% ipython --no-banner

In [1]: import numpy as np

In [2]: from numpy import linalg as LA

In [3]: np.set_printoptions(precision=2, suppress=True, linewidth=200)

In [4]: W0 = np.loadtxt("case13.csv", delimiter=",")

In [5]: print(W0)
[[-3. -3.  0.  0. -2.]
 [ 0.  0.  0.  0.  0.]
 [-1.  0.  0. -1.  1.]
 [ 1.  0.  0.  2. -3.]
 [ 3.  0.  0.  0. -2.]]

In [6]: print(np.abs(np.diag(LA.qr(W0)[1])) > 1e-9)
[ True  True False  True  True]

In [7]: print(np.allclose(W0[:-1].T @ LA.lstsq(W0[:-1].T, W0[-1])[0], W0[-1]))
False

In [8]: try:
   ...:     LA.inv(W0)
   ...: except LA.LinAlgError as e:
   ...:     print(repr(e))
   ...: 
LinAlgError('Singular matrix')

In [9]: U, s, vt = LA.svd(W0)

In [10]: print(s.round(2) + 0)
[5.11 4.78 1.71 0.36 0.  ]

In [11]: A2 = U[:, :4] @ np.diag(s[:4]) @ vt[:4]

In [12]: print(round(float(LA.norm(W0 - A2) / LA.norm(W0)), 2))
0.0

In [13]: print(A2.round(2) + 0)
[[-3. -3.  0.  0. -2.]
 [ 0.  0.  0.  0.  0.]
 [-1.  0.  0. -1.  1.]
 [ 1.  0.  0.  2. -3.]
 [ 3.  0.  0.  0. -2.]]

In [14]: X = np.array([[1, 2, 0, -3, 0, -3],
    ...:     [-3, 2, -1, 2, 3, -1],
    ...:     [-1, 3, 2, -1, -2, 0],
    ...:     [-3, 0, 1, 3, 1, -3],
    ...:     [-2, -3, 2, 2, 0, -1],
    ...:     [0, -1, -1, 1, 2, -2]])

In [15]: U, s, vt = LA.svd(X, full_matrices=False)

In [16]: print((s > 1e-8).sum())
6

In [17]: print(np.abs(vt[0]))
[0.55 0.19 0.05 0.62 0.39 0.35]

In [18]: print(np.cumsum(s ** 2) / np.sum(s ** 2))
[0.47 0.72 0.88 0.99 1.   1.  ]

In [19]: print(np.abs(U[:, 0]).round(6).argmax())
3

In [20]: print(s)
[7.87 5.71 4.59 3.9  1.02 0.23]

In [21]: print(round(np.sqrt((s ** 2).sum()), 2), round(float(LA.norm(X)), 2))
11.49 11.49

In [22]: print(np.round(vt @ vt.T, 2) + 0)
[[1. 0. 0. 0. 0. 0.]
 [0. 1. 0. 0. 0. 0.]
 [0. 0. 1. 0. 0. 0.]
 [0. 0. 0. 1. 0. 0.]
 [0. 0. 0. 0. 1. 0.]
 [0. 0. 0. 0. 0. 1.]]

In [23]: print(s / s[0])
[1.   0.73 0.58 0.5  0.13 0.03]

In [24]: print(U.shape, s.shape, vt.shape)
(6, 6) (6,) (6, 6)

In [25]: O, evecs = LA.qr(X[:, :5])[0], LA.qr(X[:, 5:])[0]

In [26]: s = LA.svd(O.T @ evecs, compute_uv=False)

In [27]: print(s)
[0.93]

In [28]: print(np.degrees(np.arccos(s.clip(0, 1))))
[22.25]

In [29]: rng = np.random.default_rng(7689)

In [30]: lab = rng.permutation(6)

In [31]: print(lab)
[5 2 4 3 0 1]

In [32]: A2 = X[lab][:, lab]

In [33]: print(A2)
[[-2 -1  2  1  0 -1]
 [ 0  2 -2 -1 -1  3]
 [-1  2  0  2 -2 -3]
 [-3  1  1  3 -3  0]
 [-3  0  0 -3  1  2]
 [-1 -1  3  2 -3  2]]

In [34]: O, R = LA.qr(A2)

In [35]: print(np.trace(O @ O.T))
6.0

In [36]: print(O.shape, R.shape)
(6, 6) (6, 6)

In [37]: print(np.allclose(R.T @ R, A2.T @ A2))
True

In [38]: print(np.abs(np.diag(R)))
[4.9  3.29 2.58 2.36 1.65 1.18]

In [39]: A2 = X + rng.integers(-2, 3, (6, 5)) @ rng.integers(-2, 3, (5, 6))

In [40]: print(A2)
[[ 5 -2  5 -5  5 -7]
 [-2  6  2  0  3 -2]
 [ 0  0  3  2 -1  3]
 [-7 -4 -5 -1  0 -8]
 [ 6 -2  9  9  1  4]
 [-3  9  4 -6  6 -4]]

In [41]: print(np.round(LA.svd(A2 - X, compute_uv=False), 2) + 0)
[17.57 15.69  9.93  3.33  0.77  0.  ]

In [42]: print(LA.matrix_rank(A2 - X, tol=1e-8))
5

In [43]: print(np.abs(A2 - X).sum(axis=1))
[24 11 12 24 29 31]

In [44]: A2 = np.array([[-2, 0, 2, -1], [3, -2, 5, -5], [-1, -5, 2, -2], [-4, 2, 2, 3]])

In [45]: feats = np.block([[np.zeros((4, 4)), A2], [A2.T, np.zeros((4, 4))]])

In [46]: print(feats)
[[ 0.  0.  0.  0. -2.  0.  2. -1.]
 [ 0.  0.  0.  0.  3. -2.  5. -5.]
 [ 0.  0.  0.  0. -1. -5.  2. -2.]
 [ 0.  0.  0.  0. -4.  2.  2.  3.]
 [-2.  3. -1. -4.  0.  0.  0.  0.]
 [ 0. -2. -5.  2.  0.  0.  0.  0.]
 [ 2.  5.  2.  2.  0.  0.  0.  0.]
 [-1. -5. -2.  3.  0.  0.  0.  0.]]

In [47]: O, evecs = LA.qr(feats[:, :7])[0], LA.qr(feats[:, 7:])[0]

In [48]: s = LA.svd(O.T @ evecs, compute_uv=False)

In [49]: print(s)
[0.97]

In [50]: print(np.all(LA.eigvalsh(feats) > 0))
False

In [51]: print([round(float(LA.det(feats[:i, :i])), 2) + 0 for i in range(1, 9)])
[0.0, 0.0, 0.0, 0.0, 0.0, 0.0, 0.0, 57600.0]

In [52]: print(LA.svd(feats, compute_uv=False))
[9.42 9.42 5.7  5.7  4.07 4.07 1.1  1.1 ]

In [53]: print(feats.mean(axis=0))
[-0.12  0.12 -0.75  0.38 -0.5  -0.62  1.38 -0.62]

In [54]: print(LA.matrix_rank(feats))
8

In [55]: print(np.count_nonzero(feats))
30

In [56]: print(round(LA.norm(feats), 2))
16.67

In [57]: u, g = feats[6], feats[3]

In [58]: print(u @ g)
0.0

In [59]: pr = (u @ g) / (u @ u) * u

In [60]: print(g - pr)
[ 0.  0.  0.  0. -4.  2.  2.  3.]

In [61]: print(pr)
[0. 0. 0. 0. 0. 0. 0. 0.]

In [62]: print(round(LA.norm(u + g) ** 2 + LA.norm(u - g) ** 2, 2))
140.0

In [63]: evals, evecs = LA.eigh(feats)

In [64]: print(np.abs(evecs[:, -1]))
[0.07 0.57 0.33 0.25 0.24 0.35 0.33 0.46]

In [65]: print(evals.sum(), np.trace(feats))
0.0 0.0

In [66]: print(np.unique(evals.round(6) + 0, return_counts=True)[1])
[1 1 1 1 1 1 1 1]

In [67]: print(LA.eigvalsh(feats + -2 * np.eye(8)))
[-11.42  -7.7   -6.07  -3.1   -0.9    2.07   3.7    7.42]

In [68]: print(np.round(evecs.T @ feats @ evecs, 2) + 0)
[[-9.42  0.    0.    0.    0.    0.    0.    0.  ]
 [ 0.   -5.7   0.    0.    0.    0.    0.    0.  ]
 [ 0.    0.   -4.07  0.    0.    0.    0.    0.  ]
 [ 0.    0.    0.   -1.1   0.    0.    0.    0.  ]
 [ 0.    0.    0.    0.    1.1   0.    0.    0.  ]
 [ 0.    0.    0.    0.    0.    4.07  0.    0.  ]
 [ 0.    0.    0.    0.    0.    0.    5.7   0.  ]
 [ 0.    0.    0.    0.    0.    0.    0.    9.42]]

In [69]: print(LA.svd(feats, compute_uv=False))
[9.42 9.42 5.7  5.7  4.07 4.07 1.1  1.1 ]

In [70]: M = np.load("layer4.npy")

In [71]: print(M)
[[-2.  1.  2.  0. -2.  0.  0.  0.]
 [ 0.  1. -3.  3.  0.  2.  0.  0.]
 [ 0. -2. -3. -3. -3.  2.  0.  0.]
 [-2.  1.  2.  3. -3. -1.  0.  0.]
 [ 1. -1. -2.  0. -2.  2.  0.  0.]
 [-2.  3. -1. -3.  2.  0.  0.  0.]
 [ 0.  0.  0.  0.  0.  0.  3.  0.]
 [ 0.  0.  0.  0.  0.  0. -1. -1.]]

In [72]: # 2 blocks once reordered

In [73]: print(np.flatnonzero(LA.matrix_power((M != 0) + (M.T != 0) + np.eye(8), 8)[1]))
[0 1 2 3 4 5]

In [74]: print(np.sort(LA.eigvals(M).real))
[-6.82 -1.45 -1.45 -1.   -0.58  3.    3.65  3.65]

In [75]: print((LA.matrix_power((M != 0) + (M.T != 0) + np.eye(8), 8) > 0).astype(int))
[[1 1 1 1 1 1 0 0]
 [1 1 1 1 1 1 0 0]
 [1 1 1 1 1 1 0 0]
 [1 1 1 1 1 1 0 0]
 [1 1 1 1 1 1 0 0]
 [1 1 1 1 1 1 0 0]
 [0 0 0 0 0 0 1 1]
 [0 0 0 0 0 0 1 1]]

In [76]: K = np.loadtxt("dump.csv", delimiter=",")

In [77]: print(K)
[[ 1. -2.  4. -8.]
 [ 1. -1.  1. -1.]
 [ 1.  0.  0.  0.]]

In [78]: # row 0 dominates

In [79]: gram = K.T @ K

In [80]: print(np.trace(gram), (K ** 2).sum())
90.0 90.0

In [81]: print(np.round(LA.eigvalsh(gram)[::-1], 2) + 0)
[87.7   1.97  0.32  0.  ]

In [82]: print((K @ K.T).shape)
(3, 3)

In [83]: print(LA.svd(K, compute_uv=False) ** 2)
[87.7   1.97  0.32]

In [84]: print(np.diag(gram))
[ 3.  5. 17. 65.]

In [85]: print(gram)
[[  3.  -3.   5.  -9.]
 [ -3.   5.  -9.  17.]
 [  5.  -9.  17. -33.]
 [ -9.  17. -33.  65.]]

In [86]: print(X.ravel(order="F"))
[ 1 -3 -1 -3 -2  0  2  2  3  0 -3 -1  0 -1  2  1  2 -1 -3  2 -1  3  2  1  0  3 -2  1  0  2 -3 -1  0 -3 -1 -2]

In [87]: print(X.reshape(2, -1))
[[ 1  2  0 -3  0 -3 -3  2 -1  2  3 -1 -1  3  2 -1 -2  0]
 [-3  0  1  3  1 -3 -2 -3  2  2  0 -1  0 -1 -1  1  2 -2]]

In [88]: t3 = X.reshape(6, 2, -1)

In [89]: print(t3.shape)
(6, 2, 3)

In [90]: print(np.einsum("ihd,ihd->ih", t3, t3))
[[ 5 18]
 [14 14]
 [14  5]
 [10 19]
 [17  5]
 [ 2  9]]

In [91]: print(t3.transpose(1, 0, 2))
[[[ 1  2  0]
  [-3  2 -1]
  [-1  3  2]
  [-3  0  1]
  [-2 -3  2]
  [ 0 -1 -1]]

 [[-3  0 -3]
  [ 2  3 -1]
  [-1 -2  0]
  [ 3  1 -3]
  [ 2  0 -1]
  [ 1  2 -2]]]

In [92]: A2 = np.array([[-1, 2, 0], [1, -3, 0], [2, -3, -2], [2, 0, -3]])

In [93]: print(K @ A2)
[[-11.  -4.  16.]
 [ -2.   2.   1.]
 [ -1.   2.   0.]]

In [94]: print(LA.matrix_rank(K @ A2))
3

In [95]: print(LA.matrix_rank(np.vstack([K, A2.T])))
4

In [96]: J = np.load("arr.npy")

In [97]: print(J)
[[ 0  0  0  0 -1  0  2]
 [ 0  0 -2 -2 -2 -1 -1]
 [ 0  0  0  2 -1  1  0]
 [ 0  0  0  0  0  1 -2]
 [ 0  0  0  0  0  1  0]
 [ 0  0  0  0  0  0 -2]
 [ 0  0  0  0  0  0  0]]

In [98]: print(round(np.trace(LA.pinv(J) @ J), 2))
5.0

In [99]: print(np.round(J @ LA.pinv(J) @ J, 2) + 0)
[[ 0.  0.  0.  0. -1.  0.  2.]
 [ 0.  0. -2. -2. -2. -1. -1.]
 [ 0.  0.  0.  2. -1.  1.  0.]
 [ 0.  0.  0.  0.  0.  1. -2.]
 [ 0.  0.  0.  0.  0.  1.  0.]
 [ 0.  0.  0.  0.  0.  0. -2.]
 [ 0.  0.  0.  0.  0.  0.  0.]]

In [100]: print(np.allclose(J[:-1].T @ LA.lstsq(J[:-1].T, J[-1])[0], J[-1]))
True

In [101]: print(LA.lstsq(J[:-1].T, J[-1])[2])
5

In [102]: x0 = np.array([2, 5, 6, -8, 6, -3, -1])

In [103]: print((J * x0).sum(axis=1))
[ -8  -4 -25  -1  -3   2   0]

In [104]: print(np.einsum("ij,j->i", J, x0))
[ -8  -4 -25  -1  -3   2   0]

In [105]: print((J @ x0).argmax())
5

In [106]: print(J @ x0)
[ -8  -4 -25  -1  -3   2   0]

In [107]: r = LA.matrix_rank(J)

In [108]: print(r)
5

In [109]: N = LA.svd(J)[2][r:].T

In [110]: print([int(LA.matrix_rank(J[:, :j + 1])) for j in range(7)])
[0, 0, 1, 2, 3, 4, 5]

In [111]: print(np.allclose(J @ N, 0))
True

In [112]: print(LA.matrix_rank(J.T @ J), LA.matrix_rank(J @ J.T))
5 5
